% python3 -q
>>> import numpy as np
>>> from numpy import linalg as LA
>>> np.set_printoptions(suppress=True, linewidth=140)
>>> rd = lambda a: np.round(a, 2) + 0
>>> X = np.loadtxt("run6.csv", delimiter=",")
>>> print(X)
[[-1.  0. -2.  0.]
 [ 0. -1.  0. -2.]
 [-2.  0. -1.  0.]
 [ 0. -2.  0. -1.]]
>>> # 2 blocks once reordered
>>> w, evecs = LA.eig(X)
>>> print(rd(np.prod(w)))
9.0
>>> print(rd(np.sort(LA.eigvals(LA.inv(X)))))
[-0.33 -0.33  1.    1.  ]
>>> print(rd(np.sort(LA.eigvals(X.T))))
[-3. -3.  1.  1.]
>>> print(rd(X @ evecs[:, 0] - w[0] * evecs[:, 0]))
[0. 0. 0. 0.]
>>> out = X / np.sqrt((X ** 2).mean(axis=1, keepdims=True))
>>> print(rd(out[2]))
[-1.79  0.   -0.89  0.  ]
>>> print(LA.matrix_rank(X - X.mean(axis=1, keepdims=True)))
3
>>> print(X - X.mean(axis=1, keepdims=True))
[[-0.25  0.75 -1.25  0.75]
 [ 0.75 -0.25  0.75 -1.25]
 [-1.25  0.75 -0.25  0.75]
 [ 0.75 -1.25  0.75 -0.25]]
>>> print(rd(LA.norm(out, axis=1)))
[2. 2. 2. 2.]
>>> print(LA.matrix_rank(out) == LA.matrix_rank(X))
True
>>> u, g = X[0], X[1]
>>> print(u @ u)
5.0
>>> p = (u @ g) / (u @ u) * u
>>> print(g - p)
[ 0. -1.  0. -2.]
>>> print(p)
[-0.  0. -0.  0.]
>>> print(np.outer(u, g))
[[-0.  1. -0.  2.]
 [ 0. -0.  0. -0.]
 [-0.  2. -0.  4.]
 [ 0. -0.  0. -0.]]
>>> out = LA.invert(X)
Traceback (most recent call last):
  File "<python-input-24>", line 1, in <module>
    out = LA.invert(X)
          ^^^^^^^^^
AttributeError: module 'numpy.linalg' has no attribute 'invert'
>>> out = LA.inv(X)
>>> print(rd(out))
[[ 0.33  0.   -0.67  0.  ]
 [ 0.    0.33  0.   -0.67]
 [-0.67  0.    0.33  0.  ]
 [ 0.   -0.67  0.    0.33]]
>>> print(rd(LA.cond(X)))
3.0
>>> print(rd(LA.det(X) * out))
[[ 3.  0. -6.  0.]
 [ 0.  3.  0. -6.]
 [-6.  0.  3.  0.]
 [ 0. -6.  0.  3.]]
>>> vec = np.array([3, 1, 2, 2])
>>> target = out @ vec
>>> print(rd(target))
[-0.33 -1.   -1.33  0.  ]
>>> print(rd(LA.solve(out, out[:, 2])))
[0. 0. 1. 0.]
>>> print(rd(LA.solve(out.T, out[2])))
[0. 0. 1. 0.]
>>> print(rd(LA.solve(out, -1 * target)))
[-3. -1. -2. -2.]
>>> print(rd(LA.solve(out, target + out[:, 1])))
[3. 2. 2. 2.]
>>> E = np.array([[0, -1, -1, 2, 1, -2],
...     [-1, -1, -1, -1, 2, 3],
...     [-2, 3, -2, 3, -3, -3]])
>>> E[0] = E[1]
>>> print(E)
[[-1 -1 -1 -1  2  3]
 [-1 -1 -1 -1  2  3]
 [-2  3 -2  3 -3 -3]]
>>> print(LA.cond(E) > 100)
True
>>> print(np.argsort(-LA.norm(E, axis=0).round(6), kind="stable")[:3])
[5 4 1]
>>> print(rd(LA.norm(E, 2) / LA.norm(E)))
0.9
>>> print([round(float(x), 2) for x in LA.svd(E, compute_uv=False)[:3]])
[7.97, 3.8, 0.0]
>>> out = E / np.sqrt((E ** 2).mean(axis=1, keepdims=True))
>>> print(LA.matrix_rank(out) == LA.matrix_rank(E))
True
>>> print(rd(E - E.mean(axis=1, keepdims=True)))
[[-1.17 -1.17 -1.17 -1.17  1.83  2.83]
 [-1.17 -1.17 -1.17 -1.17  1.83  2.83]
 [-1.33  3.67 -1.33  3.67 -2.33 -2.33]]
>>> print(rd(out[2]))
[-0.74  1.11 -0.74  1.11 -1.11 -1.11]
>>> data = np.loadtxt("test19.csv", delimiter=",")
>>> print(data)
[[-4.03 -0.05 -2.02 -1.79 -0.2  -0.04]
 [-2.08  0.11 -0.84 -0.91 -0.04  0.07]
 [ 6.18 -0.03  2.92  3.05 -0.01 -0.01]]
>>> U, sig, Vh = LA.svd(data)
>>> print(rd(sig))
[9.24 0.27 0.19]
>>> out = U[:, :1] @ np.diag(sig[:1]) @ Vh[:1]
>>> print(LA.matrix_rank(data, rtol=0.05))
1
>>> print(rd(LA.norm(data - out) / LA.norm(data)))
0.04
>>> print(rd(np.abs(data - out).max()))
0.14
>>> print(np.all(LA.eigvalsh(X) > 0))
False
>>> print(X @ X)
[[5. 0. 4. 0.]
 [0. 5. 0. 4.]
 [4. 0. 5. 0.]
 [0. 4. 0. 5.]]
>>> print(rd(LA.det(X)))
9.0
>>> u = np.array([0, 0, 0])
>>> print(rd(np.cross(data[0, :3], data[2, :3])))
[-0.21 -0.72  0.43]
>>> J = np.load("sample13.npy")
>>> print(J)
[[0 2 1 2 5]
 [2 0 2 1 2]
 [1 2 0 2 1]
 [2 1 2 0 2]
 [5 2 1 2 0]]
>>> hat = np.triu(np.array([[0, 1, 1, 0, -1],
...     [-1, 1, 2, -1, -2],
...     [0, 2, -2, -2, 0],
...     [1, 2, 1, -2, -2],
...     [-1, -2, -2, -2, 1]]), 1) + np.eye(5)
>>> out = hat @ J @ LA.inv(hat)
>>> print(out)
[[ -2.   4.  -4.  -1.  12.]
 [ -8.   7.  -8.  -8.  -8.]
 [ -3.   3.  -7.  -9. -18.]
 [ -8.   5.  -2.  -3.  -2.]
 [  5.  -3.   2.   3.   5.]]
>>> print(hat @ J - J @ hat)
[[ -2.   0.  -3.   5.  11.]
 [-10.  -3.  -6.   4.   4.]
 [ -4.  -3.  -9.   2.   5.]
 [-10.  -6.  -6.   1.   4.]
 [  0.  -5.  -9.   4.  13.]]
>>> print(LA.matrix_rank(out))
5
>>> vec = np.array([2, 3, -3, 0, 3])
>>> target = out @ vec
>>> beta, lr = np.zeros(5), 1 / LA.norm(out, 2) ** 2
>>> for i in range(60):
...     beta -= lr * out.T @ (out @ beta - target)
...     if i % 10 == 0: print(i, round(LA.norm(out @ beta - target), 2))
... 
0 42.11
10 13.08
20 8.62
30 5.72
40 3.8
50 2.54
>>> print(rd(beta))
[ 0.92  1.05 -2.74 -1.21  3.39]
>>> O, evecs = LA.qr(J[:, :1])[0], LA.qr(J[:, 1:])[0]
>>> sig = LA.svd(O.T @ evecs, compute_uv=False)
>>> print((sig > 0.9).sum())
1
>>> print(rd(sig))
[0.98]
>>> print(rd(np.sort(np.abs(LA.eigvals(J)))))
[0.43 1.   2.79 5.   8.37]
>>> print(np.allclose(J, J.T))
True
>>> print(np.trace(J))
0
>>> print(LA.matrix_power(J, 2))
[[34 14 13 14  9]
 [14 13  6 12 14]
 [13  6 10  6 13]
 [14 12  6 13 14]
 [ 9 14 13 14 34]]
>>> print(np.allclose(J @ J.T, J.T @ J))
True
>>> print(J @ J)
[[34 14 13 14  9]
 [14 13  6 12 14]
 [13  6 10  6 13]
 [14 12  6 13 14]
 [ 9 14 13 14 34]]
>>> F = np.load("mat.npy")
>>> print(F)
[[ 0  0  0  0 -2 -2]
 [ 0  0  0  0 -4 -2]
 [ 0  0  0  0 -4 -2]
 [ 0  0  0  0 -1 -1]
 [ 0  0  0  0 -2 -1]
 [ 0  0  0  0 -2 -1]]
>>> # column 1 repeats column 0
>>> rng = np.random.default_rng(21)
>>> out = F + rng.integers(-2, 3, (6, 2)) @ rng.integers(-2, 3, (2, 6))
>>> print(out)
[[ 3  1  0  0 -2 -3]
 [ 3  1  0  0 -4 -3]
 [ 2  1  2 -2 -3 -1]
 [-3 -2 -6  6 -4 -5]
 [ 3  1  0  0 -2 -2]
 [ 3  2  6 -6  1  3]]
>>> print(LA.matrix_rank(out - F, tol=1e-8))
2
>>> print(rd(LA.norm(F, 2) / LA.norm(F)))
0.99
>>> print(LA.matrix_rank(F, rtol=0.1))
2
>>> A = np.loadtxt("x.csv", delimiter=",")
>>> print(A)
[[ -2.   1.   1.  -3.   2.]
 [  1. -10.   1.   2.  -4.]
 [  1.   1.   8.   2.   1.]
 [ -3.   2.   2.  -4.  -1.]
 [  2.  -4.   1.  -1.   6.]]
>>> assert F == F.T
Traceback (most recent call last):
  File "<python-input-93>", line 1, in <module>
    assert F == F.T
           ^^^^^^^^
ValueError: The truth value of an array with more than one element is ambiguous. Use a.any() or a.all()
>>> print(np.trace(F))
-3
>>> print(rd(np.sort(np.abs(LA.eigvals(F)))))
[0. 0. 0. 0. 0. 3.]
>>> F.inv()
Traceback (most recent call last):
  File "<python-input-96>", line 1, in <module>
    F.inv()
    ^^^^^
AttributeError: 'numpy.ndarray' object has no attribute 'inv'
>>> print(rd(np.abs(LA.eigvals(F)).max()))
3.0
>>> print(LA.cond(A) > 100)
False
>>> print(rd(np.abs(LA.svd(A)[2][-1])))
[0.8  0.09 0.05 0.53 0.27]
>>> print(LA.matrix_rank(A, rtol=0.1))
4
>>> print([round(float(x), 2) for x in LA.svd(A, compute_uv=False)[:3]])
[11.83, 8.78, 7.33]
>>> arr = np.load("case6.npy")
>>> print(arr)
[[-1  2 -1 -1  3]
 [ 2  5  2  2  6]]
>>> # columns 0 and 2 are equal
>>> W = np.array([[0, 1, 2, 0], [0, 2, 2, 0], [1, 1, 1, 0], [2, 0, 0, 0], [1, 1, 2, 1]])
>>> beta = np.array([3, -2, 3, 0])
>>> H = np.maximum(arr @ W + beta, 0)
>>> print(H)
[[ 3  3 10  3]
 [15 18 31  6]]
>>> C = np.array([[3, -8, 5], [-2, 2, 0], [7, -9, -6], [1, 4, -4]])
>>> print(H @ C)
[[  76  -96  -57]
 [ 232 -339 -135]]
>>> print(W @ C)
[[ 12 -16 -12]
 [ 10 -14 -12]
 [  8 -15  -1]
 [  6 -16  10]
 [ 16 -20 -11]]
>>> print((H @ C).round(6).argmax(axis=1))
[0 0]
>>> theta = np.radians(90)
>>> R = np.eye(4)
>>> R[1, 1] = R[0, 0] = np.cos(theta)
>>> R[1, 0], R[0, 1] = -np.sin(theta), np.sin(theta)
>>> print(rd(R))
[[ 0.  1.  0.  0.]
 [-1.  0.  0.  0.]
 [ 0.  0.  1.  0.]
 [ 0.  0.  0.  1.]]
>>> out = H @ R.T
>>> print(np.allclose(LA.norm(H, axis=1), LA.norm(out, axis=1)))
True
>>> print(rd(LA.det(R)), np.trace(R))
1.0 2.0
>>> U, sig, Vh = LA.svd(arr, full_matrices=False)
>>> print(rd(np.cumsum(sig ** 2) / np.sum(sig ** 2)))
[0.9 1. ]
>>> print(np.allclose(U * sig @ Vh, arr))
True
>>> print((sig > 1e-8).sum())
2
>>> print(np.abs(U[:, 0]).round(6).argmax())
1
>>> print(rd(sig))
[8.97 2.91]
>>> print(rd(U.T @ arr @ Vh.T))
[[8.97 0.  ]
 [0.   2.91]]
>>> gram = arr.T @ arr
>>> print(gram)
[[ 5  8  5  5  9]
 [ 8 29  8  8 36]
 [ 5  8  5  5  9]
 [ 5  8  5  5  9]
 [ 9 36  9  9 45]]
>>> print((arr @ arr.T).shape)
(2, 2)
>>> print(arr[0] @ arr[1])
22
>>> print(rd(LA.norm(arr, 2)))
8.97
>>> print(rd(LA.norm(arr[0] - arr[1])))
6.71
>>> print(rd(LA.norm(arr[0], 1)), rd(LA.norm(arr[0], np.inf)))
8.0 3.0
>>> print(rd(LA.norm(arr, 1)), rd(LA.norm(arr, np.inf)))
9.0 17.0
>>> print(rd(LA.norm(arr, "nuc")))
11.89
>>> print(rd(LA.norm(arr, axis=0)))
[2.24 5.39 2.24 2.24 6.71]
>>> K = np.load("m.npy")
>>> print(K)
[[ 1.53  2.43  0.86]
 [ 0.75 -1.06  2.7 ]
 [-1.14 -2.61 -0.95]
 [-1.13 -2.17 -1.74]
 [ 1.71  0.69  2.36]
 [ 1.89  2.33 -0.08]
 [ 1.01 -2.8   0.39]
 [ 2.12  1.82  1.08]
 [ 0.51  0.89  2.82]
 [ 0.04  2.26 -1.97]
 [-1.14  1.44 -2.37]
 [-1.12 -0.75  2.68]
 [ 1.02  1.63 -2.3 ]
 [ 0.65 -0.76  2.83]
 [-2.59 -0.87  1.24]
 [-2.57  1.54  0.17]
 [ 0.03  2.74  1.22]
 [-1.96  0.75 -2.15]
 [ 0.76  0.05  2.9 ]
 [-2.49  0.87  1.44]
 [-0.39  0.31 -2.96]]
>>> idx = K[:, 2] > np.median(K[:, 2])
>>> u = K[idx].mean(axis=0) - K[~idx].mean(axis=0)
>>> print(rd((((K - K.mean(axis=0)) @ u > 0) == idx).mean()))
0.9
>>> print(idx.astype(int))
[0 1 0 0 1 0 0 1 1 0 0 1 0 1 1 0 1 0 1 1 0]
>>> print(rd(u))
[ 0.29 -0.1   3.32]
>>> C = K[[16, 0]].astype(float)
>>> for _ in range(5):
...     idx = LA.norm(K[:, None] - C, axis=-1).argmin(axis=1)
...     C = np.array([K[idx == j].mean(axis=0) for j in range(2)])
... 
>>> print(idx)
[1 1 0 0 1 1 1 1 1 0 0 1 0 1 0 0 1 0 1 0 0]
>>> print(np.abs(C[1] - C[0]).argmax())
2
>>> print(np.bincount(idx))
[10 11]
>>> print(rd(C))
[[-1.23  0.32 -1.16]
 [ 0.89  0.51  1.8 ]]
>>> print(rd(C[1] - C[0]))
[2.13 0.19 2.96]
>>> u, g = C[1], C[0]
>>> print(rd(u @ g))
-3.03
>>> p = (u @ g) / (u @ u) * u
>>> print(rd((g - p) @ u))
0.0
>>> print(rd(np.outer(u, g)))
[[-1.1   0.28 -1.04]
 [-0.63  0.16 -0.59]
 [-2.22  0.57 -2.08]]
>>> print(rd(p))
[-0.63 -0.36 -1.27]
